$ python3 -q
>>> import numpy as np
>>> import numpy.linalg as la
>>> np.set_printoptions(precision=2, suppress=True, linewidth=200, floatmode="fixed")
>>> mat = np.array([[0, 0, 0],
...     [0, 0, -2],
...     [2, 0, 0],
...     [-2, 0, 0],
...     [0, 0, -1],
...     [0, 2, 0],
...     [0, 0, 0],
...     [0, 0, 2],
...     [0, 0, 0],
...     [3, 3, -3],
...     [0, 0, 0]])
>>> print(mat)
[[ 0  0  0]
 [ 0  0 -2]
 [ 2  0  0]
 [-2  0  0]
 [ 0  0 -1]
 [ 0  2  0]
 [ 0  0  0]
 [ 0  0  2]
 [ 0  0  0]
 [ 3  3 -3]
 [ 0  0  0]]
>>> cen = mat - mat.mean(axis=0)
>>> evecs = la.svd(cen)[2][:1]
>>> A2 = cen - cen @ evecs.T @ evecs
>>> print(np.diag(evecs.T @ evecs))
[0.39 0.23 0.39]
>>> print(la.norm(A2, axis=1).round(6).argmax())
2
>>> print(np.cov(cen @ evecs.T, rowvar=False))
2.9976342934465823
>>> print(np.round(la.norm(A2) / la.norm(cen), 2))
0.56
>>> labels = mat[:, 2] > np.median(mat[:, 2])
>>> r0 = mat[labels].mean(axis=0) - mat[~labels].mean(axis=0)
>>> print(np.argsort(-np.abs(r0).round(6), kind="stable"))
[2 1 0]
>>> print(((mat - mat.mean(axis=0)) @ r0 > 0).astype(int))
[1 0 1 1 0 1 1 1 1 0 1]
>>> print(round(float((((mat - mat.mean(axis=0)) @ r0 > 0) == labels).mean()), 2))
0.36
>>> cen = mat - mat.mean(axis=0)
>>> U, sigma, VT = la.svd(cen, full_matrices=False)
>>> print(sigma ** 2 / (sigma ** 2).sum())
[0.69 0.20 0.11]
>>> print(np.abs(VT[0]).argmax())
2
>>> print(np.round((sigma ** 2).sum() ** 2 / (sigma ** 4).sum(), 2))
1.9
>>> print(sigma)
[5.48 2.91 2.23]
>>> print(np.searchsorted(np.cumsum(sigma ** 2) / (sigma ** 2).sum(), 0.9) + 1)
3
>>> U, sigma = la.svd(mat)
Traceback (most recent call last):
  File "<python-input-24>", line 1, in <module>
    U, sigma = la.svd(mat)
    ^^^^^^^^
ValueError: too many values to unpack (expected 2)
>>> U, sigma, VT = la.svd(mat, full_matrices=False)
>>> print(sigma / sigma[0])
[1.00 0.50 0.39]
>>> print(np.abs(U[:, 0]).round(6).argmax())
9
>>> print(np.round(U.T @ mat @ VT.T, 2) + 0)
[[5.85 0.00 0.00]
 [0.00 2.92 0.00]
 [0.00 0.00 2.31]]
>>> print(np.cumsum(sigma ** 2) / np.sum(sigma ** 2))
[0.71 0.89 1.00]
>>> E = np.array([[12, -4, 20, 0, 0, 0],
...     [12, -4, -8, 0, 0, 0],
...     [16, -8, 8, 0, 0, 0],
...     [-15, 5, -25, 6, -2, 10],
...     [-15, 5, 10, 6, -2, -4],
...     [-20, 10, -10, 8, -4, 4]])
>>> r0, r1 = E[0], E[1]
>>> print(r0 @ r0)
560
>>> pr = (r0 @ r1) / (r0 @ r0) * r0
>>> print(la.matrix_rank(np.outer(r0, r1)))
1
>>> print((r1 - pr) @ r0)
0.0
>>> print(pr)
[ 0.00 -0.00  0.00  0.00  0.00  0.00]
>>> A2 = la.inv(E)
>>> print(np.round(la.inv(A2), 2) + 0)
[[ 12.00  -4.00  20.00   0.00   0.00   0.00]
 [ 12.00  -4.00  -8.00   0.00   0.00   0.00]
 [ 16.00  -8.00   8.00   0.00   0.00   0.00]
 [-15.00   5.00 -25.00   6.00  -2.00  10.00]
 [-15.00   5.00  10.00   6.00  -2.00  -4.00]
 [-20.00  10.00 -10.00   8.00  -4.00   4.00]]
>>> print(np.round(E @ A2, 2) + 0)
[[1.00 0.00 0.00 0.00 0.00 0.00]
 [0.00 1.00 0.00 0.00 0.00 0.00]
 [0.00 0.00 1.00 0.00 0.00 0.00]
 [0.00 0.00 0.00 1.00 0.00 0.00]
 [0.00 0.00 0.00 0.00 1.00 0.00]
 [0.00 0.00 0.00 0.00 0.00 1.00]]
>>> print(np.allclose(A2, E.T))
False
>>> x = np.array([-1, -1, 0, 0, 1, 1])
>>> rhs = E @ x
>>> b, lr = np.zeros(6), 1 / la.norm(E, 2) ** 2
>>> for i in range(20):
...     b -= lr * E.T @ (E @ b - rhs)
...     if i % 5 == 0: print(i, round(la.norm(E @ b - rhs), 2))
... 
0 7.43
5 6.91
10 6.6
15 6.31
>>> print(b.round(2) + 0)
[-0.43  0.07 -0.18  0.07  0.00  0.29]
>>> print(np.round(la.cond(E), 2))
90.1
>>> print(E.reshape(-1, 2))
[[ 12  -4]
 [ 20   0]
 [  0   0]
 [ 12  -4]
 [ -8   0]
 [  0   0]
 [ 16  -8]
 [  8   0]
 [  0   0]
 [-15   5]
 [-25   6]
 [ -2  10]
 [-15   5]
 [ 10   6]
 [ -2  -4]
 [-20  10]
 [-10   8]
 [ -4   4]]
>>> t3 = E.reshape(6, 2, -1)
>>> print(np.swapaxes(t3, 1, 2)[3])
[[-15   6]
 [  5  -2]
 [-25  10]]
>>> print(np.einsum("ihd,ihd->ih", t3, t3))
[[560   0]
 [224   0]
 [384   0]
 [875 140]
 [350  56]
 [600  96]]
>>> print(t3[:, 0])
[[ 12  -4  20]
 [ 12  -4  -8]
 [ 16  -8   8]
 [-15   5 -25]
 [-15   5  10]
 [-20  10 -10]]
>>> print(np.einsum("ihd,jhd->hij", t3, t3).shape)
(2, 6, 6)
>>> print(t3.sum(axis=1))
[[ 12  -4  20]
 [ 12  -4  -8]
 [ 16  -8   8]
 [ -9   3 -15]
 [ -9   3   6]
 [-12   6  -6]]
>>> print(E.shape)
(6, 6)
>>> print(E.sum(axis=1))
[ 28   0  16 -21   0 -12]
>>> la.rank(E)
Traceback (most recent call last):
  File "<python-input-56>", line 1, in <module>
    la.rank(E)
    ^^^^^^^
AttributeError: module 'numpy.linalg' has no attribute 'rank'
>>> print(np.abs(E).max())
25
>>> print(np.diff(E, axis=0))
[[  0   0 -28   0   0   0]
 [  4  -4  16   0   0   0]
 [-31  13 -33   6  -2  10]
 [  0   0  35   0   0 -14]
 [ -5   5 -20   2  -2   8]]
>>> K = np.load("arr.npy")
>>> print(K)
[[-0.63  1.46 -4.09  1.78  4.50 -2.40 -0.13]
 [ 2.60  6.36  1.08 -2.82 -6.25  3.32  0.38]
 [ 2.14  4.69  1.83 -2.64 -6.25  3.38  0.17]
 [-1.68 -1.20 -3.94  2.67  6.45 -3.90 -0.28]
 [-0.96 -2.65  0.13  0.83  2.01 -1.23 -0.22]
 [ 1.56  3.83  0.91 -1.69 -4.31  2.24  0.08]
 [-0.63 -3.40  1.90  0.00 -0.19  0.37 -0.11]
 [-0.33 -1.58  1.08 -0.13 -0.24  0.07 -0.04]
 [-0.63 -1.10 -0.87  0.99  2.07 -1.28  0.02]
 [-0.07 -2.50  3.09 -0.87 -2.18  1.42  0.15]
 [-0.56  1.34 -4.05  1.60  4.44 -2.50 -0.23]
 [-1.02 -2.80 -0.21  0.88  2.02 -1.19 -0.15]
 [ 1.06  4.29 -0.82 -0.84 -1.80  0.90 -0.04]
 [-1.29  0.36 -4.98  2.63  6.51 -3.99 -0.46]
 [-0.71  2.23 -6.11  2.82  6.70 -4.00 -0.37]
 [-0.55  1.44 -3.83  1.70  4.35 -2.61 -0.14]
 [ 1.59  3.68  1.08 -1.79 -4.18  2.25  0.25]
 [-1.28 -4.35  0.92  0.98  1.91 -0.75  0.04]
 [ 0.46  0.98  1.01 -0.92 -2.16  1.14 -0.05]
 [-0.59 -0.95 -1.04  0.93  2.06 -1.09  0.04]
 [-0.44  0.68 -1.86  0.82  2.35 -1.37 -0.06]
 [-2.08 -4.50 -1.91  2.71  6.20 -3.54 -0.44]
 [-0.58 -0.93 -0.89  0.89  2.14 -1.21 -0.06]
 [-0.85 -5.17  3.24  0.04 -0.35  0.30  0.05]
 [ 0.74 -2.27  6.02 -2.71 -6.59  3.83  0.23]
 [ 2.11  7.04 -1.10 -1.85 -3.94  2.12  0.06]
 [-0.93 -0.43 -3.14  1.71  4.35 -2.48 -0.28]
 [ 0.36  1.65 -0.87 -0.18 -0.11 -0.04  0.22]
 [ 0.43 -0.62  2.04 -0.99 -2.16  1.44  0.05]
 [ 0.82 -2.07  5.98 -2.68 -6.74  3.97  0.21]
 [ 2.14  7.12 -0.83 -1.78 -3.85  2.00  0.08]
 [-2.45 -6.44 -1.02  2.69  5.97 -3.34 -0.19]]
>>> cen = K - K.mean(axis=0)
>>> evecs = la.svd(cen)[2][:2]
>>> A2 = cen - cen @ evecs.T @ evecs
>>> print(np.round(la.norm(A2) / la.norm(cen), 2))
0.03
>>> print(np.round(np.cov(cen @ evecs.T, rowvar=False), 2) + 0)
[[35.70  0.00]
 [ 0.00 13.46]]
>>> print(np.round(np.diag(evecs.T @ evecs), 2) + 0)
[0.06 0.79 0.39 0.09 0.51 0.17 0.00]
>>> print((cen @ evecs.T).std(axis=0))
[5.88 3.61]
